$ python -q
>>> import numpy as np
>>> np.set_printoptions(precision=2, suppress=True, linewidth=160)
>>> tidy = lambda a: np.round(a, 2) + 0
>>> m1 = np.load("a.npy")
>>> tidy(m1)
array([[-17.3 , -14.53, -23.38,  -9.23],
       [-16.54, -14.04, -22.44,  -8.98],
       [-15.89, -13.61, -21.62,  -8.76],
       [ -5.81,  -6.51,  -8.55,  -4.91],
       [ -5.66,  -6.39,  -8.34,  -4.84],
       [ -3.42,  -4.47,  -5.16,  -3.67],
       [ -2.58,  -3.64,  -3.88,  -3.11],
       [ -1.74,  -2.67,  -2.56,  -2.41],
       [ -1.63,  -2.54,  -2.39,  -2.31],
       [ -0.91,  -1.46,  -1.19,  -1.41],
       [ -0.8 ,  -1.26,  -1.01,  -1.23],
       [ -0.45,  -0.67,  -0.51,  -0.67],
       [ -0.29,  -0.42,  -0.32,  -0.42],
       [ -0.26,  -0.37,  -0.28,  -0.37],
       [  1.12,   1.2 ,   0.97,   1.18],
       [  1.21,   1.29,   1.05,   1.26],
       [  1.22,   1.3 ,   1.05,   1.27],
       [  1.41,   1.46,   1.2 ,   1.42],
       [  2.1 ,   2.02,   1.74,   1.94],
       [  3.16,   2.79,   2.57,   2.63],
       [  3.97,   3.35,   3.2 ,   3.11],
       [ 14.95,   9.76,  12.05,   8.01],
       [ 16.33,  10.51,  13.19,   8.55],
       [ 16.83,  10.78,  13.61,   8.74],
       [ 23.65,  14.42,  19.32,  11.23],
       [ 26.4 ,  15.86,  21.64,  12.2 ],
       [ 27.07,  16.21,  22.21,  12.44],
       [ 31.32,  18.43,  25.84,  13.89],
       [ 37.96,  21.85,  31.55,  16.11],
       [ 48.44,  27.21,  40.64,  19.5 ]])
>>> A2 = m1 / np.sqrt((m1 ** 2).mean(axis=1, keepdims=True))
>>> tidy(A2[7])
array([-0.73, -1.13, -1.08, -1.02])
>>> U, sv, VT = np.linalg.svd(m1)
>>> tidy(sv)
array([142.77,  12.11,   6.28,   0.  ])
>>> np.argmax(sv[:-1] / (sv[1:] + 1e-6)) + 1
np.int64(3)
>>> A2 = U[:, :3] @ np.diag(sv[:3]) @ VT[:3]
>>> np.linalg.matrix_rank(m1, rtol=0.05)
np.int64(2)
>>> tidy(np.abs(m1 - A2).max())
np.float64(0.0)
>>> np.linalg.matrix_rank(A2)
np.int64(3)
>>> tidy(np.linalg.norm(m1 - A2) / np.linalg.norm(m1))
np.float64(0.0)
>>> r = np.linalg.matrix_rank(m1)
>>> r
np.int64(3)
>>> N = np.linalg.svd(m1)[2][r:].T
>>> N.shape
(4, 1)
>>> tidy(N[:, 0] / N[np.abs(N[:, 0]).round(6).argmax(), 0])
array([ 0.04,  1.  , -0.35, -0.77])
>>> [int(np.linalg.matrix_rank(m1[:i])) for i in range(1, len(m1) + 1)]
[1, 2, 3, 3, 3, 3, 3, 3, 3, 3, 3, 3, 3, 3, 3, 3, 3, 3, 3, 3, 3, 3, 3, 3, 3, 3, 3, 3, 3, 3]
>>> np.allclose(m1 @ N, 0)
True
>>> [int(np.linalg.matrix_rank(np.delete(m1, i, axis=0))) for i in range(30)]
[3, 3, 3, 3, 3, 3, 3, 3, 3, 3, 3, 3, 3, 3, 3, 3, 3, 3, 3, 3, 3, 3, 3, 3, 3, 3, 3, 3, 3, 3]
>>> A = np.loadtxt("case3.csv", delimiter=",")
>>> A
array([[ 0., -9.,  9.,  6.],
       [ 9.,  0., -6.,  3.],
       [-9.,  6.,  0., -6.],
       [-6., -3.,  6.,  0.]])
>>> # skew-symmetric
>>> U, sv, VT = np.linalg.svd(A)
>>> np.argmax(sv[:-1] / (sv[1:] + 1e-6)) + 1
np.int64(2)
>>> A2 = U[:, :2] @ np.diag(sv[:2]) @ VT[:2]
>>> np.linalg.matrix_rank(A2)
np.int64(2)
>>> vec = np.array([-1, 0, -1, -1])
>>> np.einsum("ij,j->i", A, vec)
array([-15.,  -6.,  15.,   0.])
>>> (A * vec).sum(axis=1)
array([-15.,  -6.,  15.,   0.])
>>> A @ np.ones(4)
array([ 6.,  6., -9., -3.])
>>> A @ vec
array([-15.,  -6.,  15.,   0.])
>>> np.count_nonzero(A)
np.int64(12)
>>> np.linalg.rank(A)
Traceback (most recent call last):
  File "<python-input-36>", line 1, in <module>
    np.linalg.rank(A)
    ^^^^^^^^^^^^^^
AttributeError: module 'numpy.linalg' has no attribute 'rank'
>>> A.sum(axis=1)
array([ 6.,  6., -9., -3.])
>>> A - A[0]
array([[  0.,   0.,   0.,   0.],
       [  9.,   9., -15.,  -3.],
       [ -9.,  15.,  -9., -12.],
       [ -6.,   6.,  -3.,  -6.]])
>>> A.shape
(4, 4)
>>> tidy(np.linalg.svd(A, compute_uv=False))
array([16.69, 16.69,  0.54,  0.54])
>>> np.linalg.matrix_rank(A)
np.int64(4)
>>> tidy(np.linalg.norm(A))
np.float64(23.62)
>>> np.diff(A, axis=0)
array([[  9.,   9., -15.,  -3.],
       [-18.,   6.,   6.,  -9.],
       [  3.,  -9.,   6.,   6.]])
>>> F = np.loadtxt("m.csv", delimiter=",")
>>> tidy(F)
array([[ 0.07, -0.02, -0.2 , -0.07, -0.02,  0.11,  0.07],
       [-0.02,  0.01,  0.07,  0.02,  0.01, -0.04, -0.02],
       [-0.2 ,  0.07,  0.6 ,  0.2 ,  0.07, -0.33, -0.2 ],
       [-0.07,  0.02,  0.2 ,  0.07,  0.02, -0.11, -0.07],
       [-0.02,  0.01,  0.07,  0.02,  0.01, -0.04, -0.02],
       [ 0.11, -0.04, -0.33, -0.11, -0.04,  0.19,  0.11],
       [ 0.07, -0.02, -0.2 , -0.07, -0.02,  0.11,  0.07]])
>>> vec = np.array([2, -2, 2, 3, -3, 3, 1])
>>> tidy(np.eye(7) - F)
array([[ 0.93,  0.02,  0.2 ,  0.07,  0.02, -0.11, -0.07],
       [ 0.02,  0.99, -0.07, -0.02, -0.01,  0.04,  0.02],
       [ 0.2 , -0.07,  0.4 , -0.2 , -0.07,  0.33,  0.2 ],
       [ 0.07, -0.02, -0.2 ,  0.93, -0.02,  0.11,  0.07],
       [ 0.02, -0.01, -0.07, -0.02,  0.99,  0.04,  0.02],
       [-0.11,  0.04,  0.33,  0.11,  0.04,  0.81, -0.11],
       [-0.07,  0.02,  0.2 ,  0.07,  0.02, -0.11,  0.93]])
>>> tidy(F @ F @ vec)
array([ 0.04, -0.01, -0.13, -0.04, -0.01,  0.07,  0.04])
>>> tidy(F @ vec)
array([ 0.04, -0.01, -0.13, -0.04, -0.01,  0.07,  0.04])
>>> w, V = np.linalg.eigh(F)
>>> tidy(w)
array([0., 0., 0., 0., 0., 0., 1.])
>>> tidy(np.linalg.eigvalsh(F @ F))
array([0., 0., 0., 0., 0., 0., 1.])
>>> tidy(V.T @ F @ V)
array([[0., 0., 0., 0., 0., 0., 0.],
       [0., 0., 0., 0., 0., 0., 0.],
       [0., 0., 0., 0., 0., 0., 0.],
       [0., 0., 0., 0., 0., 0., 0.],
       [0., 0., 0., 0., 0., 0., 0.],
       [0., 0., 0., 0., 0., 0., 0.],
       [0., 0., 0., 0., 0., 0., 1.]])
>>> M = np.load("run18.npy")
>>> M
array([[ 0,  1,  2,  0],
       [-1,  0, -1,  0],
       [-2,  1,  0,  0],
       [ 0,  0,  0,  0]])
>>> U, sv, VT = np.linalg.svd(M, full_matrices=False)
>>> U.shape, sv.shape, VT.shape
((4, 4), (4,), (4, 4))
>>> tidy(VT @ VT.T)
array([[1., 0., 0., 0.],
       [0., 1., 0., 0.],
       [0., 0., 1., 0.],
       [0., 0., 0., 1.]])
>>> tidy(np.cumsum(sv ** 2) / np.sum(sv ** 2))
array([0.5, 1. , 1. , 1. ])
>>> U, sv, VT = np.linalg.svd(M)
>>> V = VT[:(sv > 1e-8).sum()]
>>> rng = np.random.default_rng(7726)
>>> vec = M[1] + -3 * M[2] + rng.integers(2) * np.eye(4)[0]
>>> vec
array([ 5., -3., -1.,  0.])
>>> tidy(V.T @ V)
array([[ 0.83, -0.33,  0.17,  0.  ],
       [-0.33,  0.33,  0.33,  0.  ],
       [ 0.17,  0.33,  0.83,  0.  ],
       [ 0.  ,  0.  ,  0.  ,  0.  ]])
>>> np.allclose(V.T @ V @ vec, vec)
True
>>> A2 = np.array([[1, 1], [1, -1]])
>>> J = np.kron(A2, np.kron(A2, A2))[rng.permutation(8)][:8]
>>> J
array([[ 1, -1,  1, -1,  1, -1,  1, -1],
       [ 1,  1,  1,  1,  1,  1,  1,  1],
       [ 1, -1, -1,  1,  1, -1, -1,  1],
       [ 1, -1,  1, -1, -1,  1, -1,  1],
       [ 1,  1, -1, -1,  1,  1, -1, -1],
       [ 1,  1,  1,  1, -1, -1, -1, -1],
       [ 1,  1, -1, -1, -1, -1,  1,  1],
       [ 1, -1, -1,  1, -1,  1,  1, -1]])
>>> J.reshape(-1, 2)
array([[ 1, -1],
       [ 1, -1],
       [ 1, -1],
       [ 1, -1],
       [ 1,  1],
       [ 1,  1],
       [ 1,  1],
       [ 1,  1],
       [ 1, -1],
       [-1,  1],
       [ 1, -1],
       [-1,  1],
       [ 1, -1],
       [ 1, -1],
       [-1,  1],
       [-1,  1],
       [ 1,  1],
       [-1, -1],
       [ 1,  1],
       [-1, -1],
       [ 1,  1],
       [ 1,  1],
       [-1, -1],
       [-1, -1],
       [ 1,  1],
       [-1, -1],
       [-1, -1],
       [ 1,  1],
       [ 1, -1],
       [-1,  1],
       [-1,  1],
       [ 1, -1]])
>>> J.ravel(order="F")
array([ 1,  1,  1,  1,  1,  1,  1,  1, -1,  1, -1, -1,  1,  1,  1, -1,  1,  1, -1,  1, -1,  1, -1, -1, -1,  1,  1, -1, -1,  1, -1,  1,  1,  1,  1, -1,  1, -1,
       -1, -1, -1,  1, -1,  1,  1, -1, -1,  1,  1,  1, -1, -1, -1, -1,  1,  1, -1,  1,  1,  1, -1, -1,  1, -1])
>>> T = J.reshape(8, 2, -1)
>>> T.sum(axis=1)
array([[ 2, -2,  2, -2],
       [ 2,  2,  2,  2],
       [ 2, -2, -2,  2],
       [ 0,  0,  0,  0],
       [ 2,  2, -2, -2],
       [ 0,  0,  0,  0],
       [ 0,  0,  0,  0],
       [ 0,  0,  0,  0]])
>>> np.einsum("ihd,jhd->hij", T, T).shape
(2, 8, 8)
>>> np.einsum("ihd,ihd->ih", T, T)
array([[4, 4],
       [4, 4],
       [4, 4],
       [4, 4],
       [4, 4],
       [4, 4],
       [4, 4],
       [4, 4]])
>>> np.swapaxes(T, 1, 2)[5]
array([[ 1, -1],
       [ 1, -1],
       [ 1, -1],
       [ 1, -1]])
>>> A2 = J / np.sqrt((J ** 2).mean(axis=1, keepdims=True))
>>> np.linalg.matrix_rank(A2) == np.linalg.matrix_rank(J)
np.True_
>>> A2[5]
array([ 1.,  1.,  1.,  1., -1., -1., -1., -1.])
>>> tidy(np.linalg.norm(A2, axis=1))
array([2.83, 2.83, 2.83, 2.83, 2.83, 2.83, 2.83, 2.83])
>>> J - J.mean(axis=1, keepdims=True)
array([[ 1., -1.,  1., -1.,  1., -1.,  1., -1.],
       [ 0.,  0.,  0.,  0.,  0.,  0.,  0.,  0.],
       [ 1., -1., -1.,  1.,  1., -1., -1.,  1.],
       [ 1., -1.,  1., -1., -1.,  1., -1.,  1.],
       [ 1.,  1., -1., -1.,  1.,  1., -1., -1.],
       [ 1.,  1.,  1.,  1., -1., -1., -1., -1.],
       [ 1.,  1., -1., -1., -1., -1.,  1.,  1.],
       [ 1., -1., -1.,  1., -1.,  1.,  1., -1.]])
>>> z = rng.permutation(8)
>>> z
array([0, 1, 5, 6, 3, 2, 7, 4])
>>> A2 = J[z][:, z]
>>> tidy(np.linalg.det(A2)), tidy(np.linalg.det(J[z]))
(np.float64(4096.0), np.float64(4096.0))
>>> A2
array([[ 1, -1, -1,  1, -1,  1, -1,  1],
       [ 1,  1,  1,  1,  1,  1,  1,  1],
       [ 1,  1, -1, -1,  1,  1, -1, -1],
       [ 1,  1, -1,  1, -1, -1,  1, -1],
       [ 1, -1,  1, -1, -1,  1,  1, -1],
       [ 1, -1, -1, -1,  1, -1,  1,  1],
       [ 1, -1,  1,  1,  1, -1, -1, -1],
       [ 1,  1,  1, -1, -1, -1, -1,  1]])
>>> np.trace(A2)
np.int64(0)
>>> A2 = J[0, 0] * J[1:] - np.outer(J[1:, 0], J[0])
>>> A2
array([[ 0,  2,  0,  2,  0,  2,  0,  2],
       [ 0,  0, -2,  2,  0,  0, -2,  2],
       [ 0,  0,  0,  0, -2,  2, -2,  2],
       [ 0,  2, -2,  0,  0,  2, -2,  0],
       [ 0,  2,  0,  2, -2,  0, -2,  0],
       [ 0,  2, -2,  0, -2,  0,  0,  2],
       [ 0,  0, -2,  2, -2,  2,  0,  0]])
>>> np.linalg.matrix_rank(A2), np.linalg.matrix_rank(J)
(np.int64(7), np.int64(8))
>>> O, R = np.linalg.qr(J)
>>> tidy(O)
array([[-0.35,  0.35,  0.35, -0.35, -0.35, -0.35, -0.35,  0.35],
       [-0.35, -0.35,  0.35,  0.35, -0.35,  0.35, -0.35, -0.35],
       [-0.35,  0.35, -0.35,  0.35, -0.35, -0.35,  0.35, -0.35],
       [-0.35,  0.35,  0.35, -0.35,  0.35,  0.35,  0.35, -0.35],
       [-0.35, -0.35, -0.35, -0.35, -0.35,  0.35,  0.35,  0.35],
       [-0.35, -0.35,  0.35,  0.35,  0.35, -0.35,  0.35,  0.35],
       [-0.35, -0.35, -0.35, -0.35,  0.35, -0.35, -0.35, -0.35],
       [-0.35,  0.35, -0.35,  0.35,  0.35,  0.35, -0.35,  0.35]])
>>> tidy(O.T @ O)
array([[1., 0., 0., 0., 0., 0., 0., 0.],
       [0., 1., 0., 0., 0., 0., 0., 0.],
       [0., 0., 1., 0., 0., 0., 0., 0.],
       [0., 0., 0., 1., 0., 0., 0., 0.],
       [0., 0., 0., 0., 1., 0., 0., 0.],
       [0., 0., 0., 0., 0., 1., 0., 0.],
       [0., 0., 0., 0., 0., 0., 1., 0.],
       [0., 0., 0., 0., 0., 0., 0., 1.]])
>>> mat = np.load("mat.npy")
>>> tidy(mat)
array([[ 0.71,  0.29,  0.29,  0.48, -0.29, -0.1 , -0.1 ],
       [ 0.29,  0.71, -0.29, -0.48,  0.29,  0.1 ,  0.1 ],
       [ 0.29, -0.29,  0.71, -0.48,  0.29,  0.1 ,  0.1 ],
       [ 0.48, -0.48, -0.48,  0.21,  0.48,  0.16,  0.16],
       [-0.29,  0.29,  0.29,  0.48,  0.71, -0.1 , -0.1 ],
       [-0.1 ,  0.1 ,  0.1 ,  0.16, -0.1 ,  0.97, -0.03],
       [-0.1 ,  0.1 ,  0.1 ,  0.16, -0.1 , -0.03,  0.97]])
>>> U, sv, VT = np.linalg.svd(mat, full_matrices=False)
>>> tidy(U.T @ U)
array([[1., 0., 0., 0., 0., 0., 0.],
       [0., 1., 0., 0., 0., 0., 0.],
       [0., 0., 1., 0., 0., 0., 0.],
       [0., 0., 0., 1., 0., 0., 0.],
       [0., 0., 0., 0., 1., 0., 0.],
       [0., 0., 0., 0., 0., 1., 0.],
       [0., 0., 0., 0., 0., 0., 1.]])
>>> U.shape, sv.shape, VT.shape
((7, 7), (7,), (7, 7))
>>> tidy(VT @ VT.T)
array([[1., 0., 0., 0., 0., 0., 0.],
       [0., 1., 0., 0., 0., 0., 0.],
       [0., 0., 1., 0., 0., 0., 0.],
       [0., 0., 0., 1., 0., 0., 0.],
       [0., 0., 0., 0., 1., 0., 0.],
       [0., 0., 0., 0., 0., 1., 0.],
       [0., 0., 0., 0., 0., 0., 1.]])
>>> tidy(np.cumsum(sv ** 2) / np.sum(sv ** 2))
array([0.14, 0.29, 0.43, 0.57, 0.71, 0.86, 1.  ])
>>> vec = np.array([3, -3, -1, 3])
>>> vec @ M @ vec
np.int64(0)
>>> tidy(np.linalg.eigvals(M).real)
array([0., 0., 0., 0.])
>>> O = np.linalg.solve(np.eye(4) - M, np.eye(4) + M)
>>> tidy(np.linalg.det(O))
np.float64(1.0)
>>> tidy(mat.T @ mat)
array([[1., 0., 0., 0., 0., 0., 0.],
       [0., 1., 0., 0., 0., 0., 0.],
       [0., 0., 1., 0., 0., 0., 0.],
       [0., 0., 0., 1., 0., 0., 0.],
       [0., 0., 0., 0., 1., 0., 0.],
       [0., 0., 0., 0., 0., 1., 0.],
       [0., 0., 0., 0., 0., 0., 1.]])
>>> tidy(np.linalg.norm(mat, axis=0))
array([1., 1., 1., 1., 1., 1., 1.])
>>> tidy(mat[:, 3] @ mat[:, 1])
np.float64(0.0)
>>> A2 = np.linalg.inv(mat)
>>> (np.abs(A2) > 1e-9).astype(int)
array([[1, 1, 1, 1, 1, 1, 1],
       [1, 1, 1, 1, 1, 1, 1],
       [1, 1, 1, 1, 1, 1, 1],
       [1, 1, 1, 1, 1, 1, 1],
       [1, 1, 1, 1, 1, 1, 1],
       [1, 1, 1, 1, 1, 1, 1],
       [1, 1, 1, 1, 1, 1, 1]])
>>> np.allclose(A2, mat.T)
True
>>> tidy(np.linalg.inv(A2))
array([[ 0.71,  0.29,  0.29,  0.48, -0.29, -0.1 , -0.1 ],
       [ 0.29,  0.71, -0.29, -0.48,  0.29,  0.1 ,  0.1 ],
       [ 0.29, -0.29,  0.71, -0.48,  0.29,  0.1 ,  0.1 ],
       [ 0.48, -0.48, -0.48,  0.21,  0.48,  0.16,  0.16],
       [-0.29,  0.29,  0.29,  0.48,  0.71, -0.1 , -0.1 ],
       [-0.1 ,  0.1 ,  0.1 ,  0.16, -0.1 ,  0.97, -0.03],
       [-0.1 ,  0.1 ,  0.1 ,  0.16, -0.1 , -0.03,  0.97]])
>>> tidy(mat @ A2)
array([[1., 0., 0., 0., 0., 0., 0.],
       [0., 1., 0., 0., 0., 0., 0.],
       [0., 0., 1., 0., 0., 0., 0.],
       [0., 0., 0., 1., 0., 0., 0.],
       [0., 0., 0., 0., 1., 0., 0.],
       [0., 0., 0., 0., 0., 1., 0.],
       [0., 0., 0., 0., 0., 0., 1.]])
>>> tidy(np.linalg.cond(mat))
np.float64(1.0)
>>> W0 = np.load("data.npy")
>>> W0
array([[ 0, -1,  0,  0],
       [ 1,  0,  0, -2],
       [ 0,  0,  0, -1],
       [ 0,  2,  1,  0]])
>>> z = rng.permutation(4)
>>> z
array([0, 3, 1, 2])
>>> A2 = W0[z][:, z]
>>> tidy(np.linalg.det(A2)), tidy(np.linalg.det(W0[z]))
(np.float64(1.0), np.float64(1.0))
>>> tidy(np.sort(np.abs(np.linalg.eigvals(A2))))
array([0.41, 0.41, 2.41, 2.41])
>>> np.diag(A2)
array([0, 0, 0, 0])
>>> A2
array([[ 0,  0, -1,  0],
       [ 0,  0,  2,  1],
       [ 1, -2,  0,  0],
       [ 0, -1,  0,  0]])
